% ipython --no-banner

In [1]: import numpy as np

In [2]: np.set_printoptions(precision=2, suppress=True, linewidth=100)

In [3]: def rnd(a):
   ...:     return np.round(a, 2) + 0
   ...: 

In [4]: J = np.array([[0, 0, 1, 0], [0, 0, 0, 0], [1, 0, 0, 0], [0, 0, 0, 0]])

In [5]: vals, vecs = np.linalg.eigh(J)

In [6]: np.abs(vecs[:, -1]).round(6).argmax()
Out[6]: np.int64(0)

In [7]: rnd(np.linalg.eigvalsh(J + 4 * np.eye(4)))
Out[7]: array([3., 4., 4., 5.])

In [8]: rnd(np.abs(vecs[:, -1]))
Out[8]: array([0.71, 0.  , 0.71, 0.  ])

In [9]: vals
Out[9]: array([-1.,  0.,  0.,  1.])

In [10]: rnd(np.linalg.eigvalsh(J @ J))
Out[10]: array([0., 0., 1., 1.])

In [11]: rnd(vecs @ np.diag(vals) @ vecs.T)
Out[11]: 
array([[0., 0., 1., 0.],
       [0., 0., 0., 0.],
       [1., 0., 0., 0.],
       [0., 0., 0., 0.]])

In [12]: rnd(np.linalg.svd(J, compute_uv=False))
Out[12]: array([1., 1., 0., 0.])

In [13]: blk = np.stack([J, -2 * J, J[::-1]])

In [14]: np.linalg.matrix_rank(blk)
Out[14]: array([2, 2, 2])

In [15]: blk.sum(axis=0)
Out[15]: 
array([[ 0,  0, -1,  0],
       [ 1,  0,  0,  0],
       [-1,  0,  0,  0],
       [ 0,  0,  1,  0]])

In [16]: blk.shape
Out[16]: (3, 4, 4)

In [17]: np.einsum("bij,cij->bc", blk, blk)
Out[17]: 
array([[ 2, -4,  0],
       [-4,  8,  0],
       [ 0,  0,  2]])

In [18]: rnd(np.linalg.norm(blk, axis=(1, 2)))
Out[18]: array([1.41, 2.83, 1.41])

In [19]: (blk @ J.T).shape
Out[19]: (3, 4, 4)

In [20]: np.allclose(J[:-1].T @ np.linalg.lstsq(J[:-1].T, J[-1])[0], J[-1])
Out[20]: True

In [21]: rnd(J @ np.linalg.pinv(J) @ J)
Out[21]: 
array([[0., 0., 1., 0.],
       [0., 0., 0., 0.],
       [1., 0., 0., 0.],
       [0., 0., 0., 0.]])

In [22]: B = np.array([[2, 1, 0], [1, 0, 3]])

In [23]: W0 = B.T @ B

In [24]: W0
Out[24]: 
array([[5, 2, 3],
       [2, 1, 0],
       [3, 0, 9]])

In [25]: U, sv, vt = np.linalg.svd(W0)

In [26]: vecs = vt[:(sv > 1e-8).sum()]

In [27]: rng = np.random.default_rng(385)

In [28]: x = W0[0] + 5 * W0[2] + rng.integers(2) * np.eye(3)[0]

In [29]: x
Out[29]: array([21.,  2., 48.])

In [30]: np.linalg.matrix_rank(np.vstack([W0, x]))
Out[30]: np.int64(3)

In [31]: rnd(np.linalg.norm(x - vecs.T @ vecs @ x))
Out[31]: np.float64(0.44)

In [32]: (np.linalg.matrix_power((J != 0) + (J.T != 0) + np.eye(4), 4) > 0).astype(int)
Out[32]: 
array([[1, 0, 1, 0],
       [0, 1, 0, 0],
       [1, 0, 1, 0],
       [0, 0, 0, 1]])

In [33]: rnd(np.sort(np.linalg.eigvals(J).real))
Out[33]: array([-1.,  0.,  0.,  1.])

In [34]: [round(float(x), 2) for x in np.linalg.svd(W0, compute_uv=False)[:3]]
Out[34]: [10.7, 4.3, 0.0]

In [35]: np.linalg.matrix_rank(W0, rtol=0.1)
Out[35]: np.int64(2)

In [36]: x = np.array([-6, -1, -9])

In [37]: np.linalg.norm(W0 @ x) <= np.linalg.norm(W0, 2) * np.linalg.norm(x) + 1e-9
Out[37]: np.True_

In [38]: (W0 @ x).argmax()
Out[38]: np.int64(1)

In [39]: W0 @ x
Out[39]: array([-59, -13, -99])

In [40]: arr = np.array([[0, -2, -3], [1, 0, 1], [3, -2, -2]])

In [41]: arr[1] = arr[0]

In [42]: arr
Out[42]: 
array([[ 0, -2, -3],
       [ 0, -2, -3],
       [ 3, -2, -2]])

In [43]: x = np.array([-3, 0, 3])

In [44]: arr @ np.eye(3)[0]
Out[44]: array([0., 0., 3.])

In [45]: A = np.array([[3, 9, 3], [1, 3, 1], [1, 0, 0], [2, 0, 0]])

In [46]: B = A / np.sqrt((A ** 2).mean(axis=1, keepdims=True))

In [47]: rnd(A - A.mean(axis=1, keepdims=True))
Out[47]: 
array([[-2.  ,  4.  , -2.  ],
       [-0.67,  1.33, -0.67],
       [ 0.67, -0.33, -0.33],
       [ 1.33, -0.67, -0.67]])

In [48]: rnd(B[3])
Out[48]: array([1.73, 0.  , 0.  ])

In [49]: rnd(np.linalg.norm(B, axis=1))
Out[49]: array([1.73, 1.73, 1.73, 1.73])

In [50]: np.linalg.matrix_rank(B) == np.linalg.matrix_rank(A)
Out[50]: np.True_

In [51]: np.abs(np.diag(np.linalg.qr(A)[1])) > 1e-9
Out[51]: array([ True,  True, False])

In [52]: np.allclose(A[:-1].T @ np.linalg.lstsq(A[:-1].T, A[-1])[0], A[-1])
Out[52]: True

In [53]: rnd(A @ np.linalg.pinv(A) @ A)
Out[53]: 
array([[3., 9., 3.],
       [1., 3., 1.],
       [1., 0., 0.],
       [2., 0., 0.]])

In [54]: np.linalg.lstsq(A[:-1].T, A[-1])[2]
Out[54]: np.int32(2)

In [55]: U, sv, vt = np.linalg.svd(A)

In [56]: np.argmax(sv[:-1] / (sv[1:] + 1e-6)) + 1
Out[56]: np.int64(2)

In [57]: rnd(sv)
Out[57]: array([10.51,  2.13,  0.  ])

In [58]: B = U[:, :2] @ np.diag(sv[:2]) @ vt[:2]

In [59]: np.linalg.matrix_rank(B)
Out[59]: np.int64(2)

In [60]: rnd(np.linalg.norm(A - B, 2)), rnd(sv[2])
Out[60]: (np.float64(0.0), np.float64(0.0))

In [61]: np.linalg.matrix_rank(A, rtol=0.05)
Out[61]: np.int64(2)

In [62]: rnd(np.linalg.norm(A - B) / np.linalg.norm(A))
Out[62]: np.float64(0.0)

In [63]: rank = np.linalg.matrix_rank(A)

In [64]: rank
Out[64]: np.int64(2)

In [65]: N = np.linalg.svd(A)[2][rank:].T

In [66]: rnd(N @ N.T)
Out[66]: 
array([[ 0. ,  0. ,  0. ],
       [ 0. ,  0.1, -0.3],
       [ 0. , -0.3,  0.9]])

In [67]: [int(np.linalg.matrix_rank(np.delete(A, i, axis=0))) for i in range(4)]
Out[67]: [2, 2, 2, 2]
